% ipython --no-banner

In [1]: import numpy as np

In [2]: from numpy import linalg as LA

In [3]: np.set_printoptions(precision=4, suppress=True, linewidth=200, legacy="1.25")

In [4]: def rd(a):
   ...:     return np.round(a, 4) + 0
   ...: 

In [5]: data = np.array([[-0.1, 0.5, -1.3],
   ...:     [0.1, 1.0, 0.1],
   ...:     [-0.1, -2.3, 1.0],
   ...:     [-1.3, -0.6, -0.4],
   ...:     [0.5, 0.5, 0.2],
   ...:     [0.5, 0.3, 0.3],
   ...:     [-0.4, 0.1, 0.9],
   ...:     [1.4, -0.5, -1.6],
   ...:     [-0.5, 2.3, -0.8],
   ...:     [0.0, -0.6, 1.0],
   ...:     [0.1, -2.5, 0.0],
   ...:     [-1.2, 0.7, 1.1],
   ...:     [1.0, -0.4, 0.6],
   ...:     [-0.1, 1.0, -0.3],
   ...:     [0.9, 0.4, -1.0],
   ...:     [-0.9, -0.3, -0.7],
   ...:     [-2.2, -1.1, -1.4],
   ...:     [1.2, -0.7, -0.4],
   ...:     [0.7, -1.5, -1.3],
   ...:     [2.1, -2.2, 1.1],
   ...:     [-0.6, -0.7, 0.0],
   ...:     [1.7, -0.1, 0.9],
   ...:     [-1.1, 2.7, -0.3]])

In [6]: rng = np.random.default_rng(93)

In [7]: data[:, 2] = 5 * data[:, 0] + 0.05 * rng.normal(size=23)

In [8]: rd(data)
Out[8]: 
array([[ -0.1   ,   0.5   ,  -0.4446],
       [  0.1   ,   1.    ,   0.4594],
       [ -0.1   ,  -2.3   ,  -0.4411],
       [ -1.3   ,  -0.6   ,  -6.4684],
       [  0.5   ,   0.5   ,   2.5289],
       [  0.5   ,   0.3   ,   2.4634],
       [ -0.4   ,   0.1   ,  -2.0583],
       [  1.4   ,  -0.5   ,   7.042 ],
       [ -0.5   ,   2.3   ,  -2.4892],
       [  0.    ,  -0.6   ,   0.0512],
       [  0.1   ,  -2.5   ,   0.5867],
       [ -1.2   ,   0.7   ,  -5.9643],
       [  1.    ,  -0.4   ,   4.9514],
       [ -0.1   ,   1.    ,  -0.527 ],
       [  0.9   ,   0.4   ,   4.5555],
       [ -0.9   ,  -0.3   ,  -4.4317],
       [ -2.2   ,  -1.1   , -10.941 ],
       [  1.2   ,  -0.7   ,   6.0174],
       [  0.7   ,  -1.5   ,   3.4601],
       [  2.1   ,  -2.2   ,  10.4594],
       [ -0.6   ,  -0.7   ,  -2.9947],
       [  1.7   ,  -0.1   ,   8.4781],
       [ -1.1   ,   2.7   ,  -5.4282]])

In [9]: basis = data[[13, 1]].astype(float)

In [10]: for _ in range(6):
    ...:     labels = LA.norm(data[:, None] - basis, axis=-1).argmin(axis=1)
    ...:     basis = np.array([data[labels == j].mean(axis=0) for j in range(2)])
    ...: 

In [11]: labels
Out[11]: array([0, 0, 0, 0, 1, 1, 0, 1, 0, 0, 0, 0, 1, 0, 1, 0, 0, 1, 1, 1, 0, 1, 0])

In [12]: np.abs(basis[1] - basis[0]).argmax()
Out[12]: 2

In [13]: rd(basis)
Out[13]: 
array([[-0.5929,  0.0143, -2.9351],
       [ 1.1111, -0.4667,  5.5507]])

In [14]: hat = data @ LA.solve(data.T @ data, data.T)

In [15]: rd(hat @ data[:, 1])
Out[15]: array([ 0.5,  1. , -2.3, -0.6,  0.5,  0.3,  0.1, -0.5,  2.3, -0.6, -2.5,  0.7, -0.4,  1. ,  0.4, -0.3, -1.1, -0.7, -1.5, -2.2, -0.7, -0.1,  2.7])

In [16]: left, s, VT = LA.svd(data, full_matrices=False)

In [17]: np.abs(left[:, 0]).round(6).argmax()
Out[17]: 16

In [18]: rd(VT @ VT.T)
Out[18]: 
array([[1., 0., 0.],
       [0., 1., 0.],
       [0., 0., 1.]])

In [19]: rd(np.cumsum(s ** 2) / np.sum(s ** 2))
Out[19]: array([0.9476, 1.    , 1.    ])

In [20]: (s > 1e-8).sum()
Out[20]: 3

In [21]: np.allclose(left * s @ VT, data)
Out[21]: True

In [22]: rd(left.T @ left)
Out[22]: 
array([[1., 0., 0.],
       [0., 1., 0.],
       [0., 0., 1.]])

In [23]: left.shape, s.shape, VT.shape
Out[23]: ((23, 3), (3,), (3, 3))

In [24]: rd(left.T @ data @ VT.T)
Out[24]: 
array([[25.1179,  0.    ,  0.    ],
       [ 0.    ,  5.9088,  0.    ],
       [ 0.    ,  0.    ,  0.0405]])

In [25]: D = LA.norm(data[:, None] - data[None], axis=-1)

In [26]: D.mean(axis=1).argmax()
Out[26]: 16

In [27]: np.flatnonzero(D[8] < D.mean() / 2)
Out[27]: array([ 0,  6,  8, 13, 20, 22])

In [28]: (D + 1e9 * np.eye(23)).round(6).argmin(axis=1)
Out[28]: array([13, 13, 10, 11,  5,  4, 20, 17,  6,  0,  2,  3, 14,  0, 12, 20,  3,  7, 12, 21,  6,  7, 11])

In [29]: LA.matrix_rank(D ** 2)
Out[29]: 5

In [30]: D.shape
Out[30]: (23, 23)

In [31]: E = np.loadtxt("w.csv", delimiter=",")

In [32]: rd(E)
Out[32]: 
array([[-0.8018,  0.4364, -0.4082],
       [-0.2673, -0.8729, -0.4082],
       [-0.5345, -0.2182,  0.8165]])

In [33]: # columns are unit length and at right angles

In [34]: hat = np.triu(np.array([[-5, -2, -5], [-1, 4, 9], [5, 7, 7]]), 1) + np.eye(3)

In [35]: Y = hat @ E @ LA.inv(hat)

In [36]: rd(np.trace(Y)), rd(np.trace(E))
Out[36]: (-0.8582, -0.8582)

In [37]: rd(Y)
Out[37]: 
array([[  2.4054,   8.084 , -64.4032],
       [ -5.078 , -12.9928,  98.4852],
       [ -0.5345,  -1.2873,   9.7292]])

In [38]: rd(LA.det(Y))
Out[38]: 1.0

In [39]: rd(hat @ E - E @ hat)
Out[39]: 
array([[  3.2071,   1.2333, -11.2028],
       [ -4.8107,  -2.4985,  13.868 ],
       [  0.    ,  -1.069 ,  -0.7087]])

In [40]: G = E.T @ E

In [41]: rd(LA.svd(E, compute_uv=False) ** 2)
Out[41]: array([1., 1., 1.])

In [42]: np.allclose(G, G.T)
Out[42]: True

In [43]: rd(LA.eigvalsh(G)[::-1])
Out[43]: array([1., 1., 1.])

In [44]: rd(np.diag(G))
Out[44]: array([1., 1., 1.])

In [45]: Q = E.astype(float).copy()

In [46]: for j in range(3):
    ...:     Q[:, j] -= Q[:, :j] @ (Q[:, :j].T @ Q[:, j])
    ...:     Q[:, j] /= LA.norm(Q[:, j])
    ...: 

In [47]: rd(Q.T @ E)
Out[47]: 
array([[1., 0., 0.],
       [0., 1., 0.],
       [0., 0., 1.]])

In [48]: rd(Q)
Out[48]: 
array([[-0.8018,  0.4364, -0.4082],
       [-0.2673, -0.8729, -0.4082],
       [-0.5345, -0.2182,  0.8165]])

In [49]: Y = E / LA.norm(E, axis=1, keepdims=True)

In [50]: G = Y @ Y.T

In [51]: np.degrees(np.arccos(np.clip(G[1, 2], -1, 1)))
Out[51]: 90.0

In [52]: rd(G[1])
Out[52]: array([0., 1., 0.])

In [53]: rd(LA.norm(Y, axis=1))
Out[53]: array([1., 1., 1.])

In [54]: rd(LA.norm(E, 2))
Out[54]: 1.0

In [55]: rd(LA.norm(E, "nuc"))
Out[55]: 3.0

In [56]: rd(E[1] @ E[2])
Out[56]: 0.0

In [57]: rd(LA.norm(E, 1)), rd(LA.norm(E, np.inf))
Out[57]: (1.633, 1.6465)

In [58]: rd(LA.norm(E, axis=1))
Out[58]: array([1., 1., 1.])

In [59]: rd(LA.norm(E, axis=0))
Out[59]: array([1., 1., 1.])

In [60]: rd(LA.norm(E[1], 1)), rd(LA.norm(E[1], np.inf))
Out[60]: (1.5484, 0.8729)

In [61]: Q, _ = LA.qr(np.array([[1.0, -1.0, 0.8, -0.4],
    ...:     [-0.3, -0.1, -1.2, -0.7],
    ...:     [0.1, 0.3, 0.8, 3.8],
    ...:     [0.1, -0.6, -0.8, 0.5]]))

In [62]: evecs, _ = LA.qr(np.array([[1.0, 0.4, -0.8, -1.4, -0.9],
    ...:     [1.4, 0.5, -0.9, 0.4, 0.4],
    ...:     [-0.4, 0.3, -1.6, 0.1, 1.3],
    ...:     [1.6, 0.6, 1.0, 1.0, 0.6],
    ...:     [0.0, -1.1, -0.7, 0.2, 0.0]]))

In [63]: s = 5 * 0.9 ** np.arange(4)

In [64]: J = Q[:, :4] * s @ evecs[:4]

In [65]: rd(J)
Out[65]: 
array([[ 2.4699, -0.6486,  2.4611, -3.0416, -1.5292],
       [ 0.0335, -1.1839,  2.7383,  3.0043,  0.3296],
       [-3.3242, -0.2975,  1.2232, -1.5688, -0.6867],
       [ 0.8289,  0.6367,  1.1308, -0.8754,  3.7456]])

In [66]: x0 = np.array([0, 3, -1, -2, 1])

In [67]: h = np.maximum(J @ x0, 0)

In [68]: rd(np.maximum(J @ x0, 0) - np.maximum(-J @ x0, 0))
Out[68]: array([  0.1469, -11.969 ,   0.3351,   6.2758])

In [69]: Y = J / np.sqrt((J ** 2).mean(axis=1, keepdims=True))

In [70]: rd(LA.norm(Y, axis=1))
Out[70]: array([2.2361, 2.2361, 2.2361, 2.2361])

In [71]: LA.matrix_rank(J - J.mean(axis=1, keepdims=True))
Out[71]: 4

In [72]: rd(Y[1])
Out[72]: array([ 0.0176, -0.6234,  1.4418,  1.5818,  0.1735])

In [73]: Xs = data - data.mean(axis=0)

In [74]: left, s, VT = LA.svd(Xs, full_matrices=False)

In [75]: rd(VT[0] * np.sign(VT[0, np.abs(VT[0]).argmax()]))
Out[75]: array([ 0.1963, -0.0683,  0.9782])

In [76]: rd(Xs.mean(axis=0))
Out[76]: array([0., 0., 0.])

In [77]: LA.matrix_rank(Xs)
Out[77]: 3

In [78]: np.searchsorted(np.cumsum(s ** 2) / (s ** 2).sum(), 0.9) + 1
Out[78]: 1

In [79]: rd(np.abs(VT[-1]))
Out[79]: array([0.9804, 0.0012, 0.1969])

In [80]: np.abs(left[:, 0]).argmax()
Out[80]: 16

In [81]: W = np.array([[1, 1], [1, 2], [2, 0], [1, 1], [3, 1]])

In [82]: beta = np.array([2, 1])

In [83]: hid = np.maximum(J @ W + beta, 0)

In [84]: (hid > 0).astype(int)
Out[84]: 
array([[1, 0],
       [1, 1],
       [0, 0],
       [1, 1]])

In [85]: basis = np.array([[8, 5, 0], [6, 1, 5]])

In [86]: (hid @ basis).round(6).argmax(axis=1)
Out[86]: array([0, 0, 0, 0])

In [87]: x0 = np.array([3, 1, 3, 2, 1])

In [88]: rd((J * x0).sum(axis=1))
Out[88]: array([  6.532 ,  13.4695, -10.4248,   8.5107])

In [89]: rd(J @ (2 * x0))
Out[89]: array([ 13.0639,  26.939 , -20.8496,  17.0214])

In [90]: rd(J @ np.eye(5)[3])
Out[90]: array([-3.0416,  3.0043, -1.5688, -0.8754])

In [91]: Y = np.array([[0.3, -0.2], [0.1, -1.1], [0.2, 0.6], [-1.3, -0.3]])

In [92]: basis = np.array([[-1.6, 0.4, -0.7], [-0.6, -0.8, -1.0]])

In [93]: feats = Y @ basis

In [94]: rd(feats)
Out[94]: 
array([[-0.36,  0.28, -0.01],
       [ 0.5 ,  0.92,  1.03],
       [-0.68, -0.4 , -0.74],
       [ 2.26, -0.28,  1.21]])

In [95]: # looks like rank 2

In [96]: rk = LA.matrix_rank(feats)

In [97]: rk
Out[97]: 2

In [98]: null = LA.svd(feats)[2][rk:].T

In [99]: np.allclose(feats @ null, 0)
Out[99]: True

In [100]: null.shape
Out[100]: (3, 1)

In [101]: rd(null[:, 0] / null[np.abs(null[:, 0]).round(6).argmax(), 0])
Out[101]: array([-0.6316, -0.7763,  1.    ])

In [102]: LA.matrix_rank(feats.T @ feats), LA.matrix_rank(feats @ feats.T)
Out[102]: (2, 2)
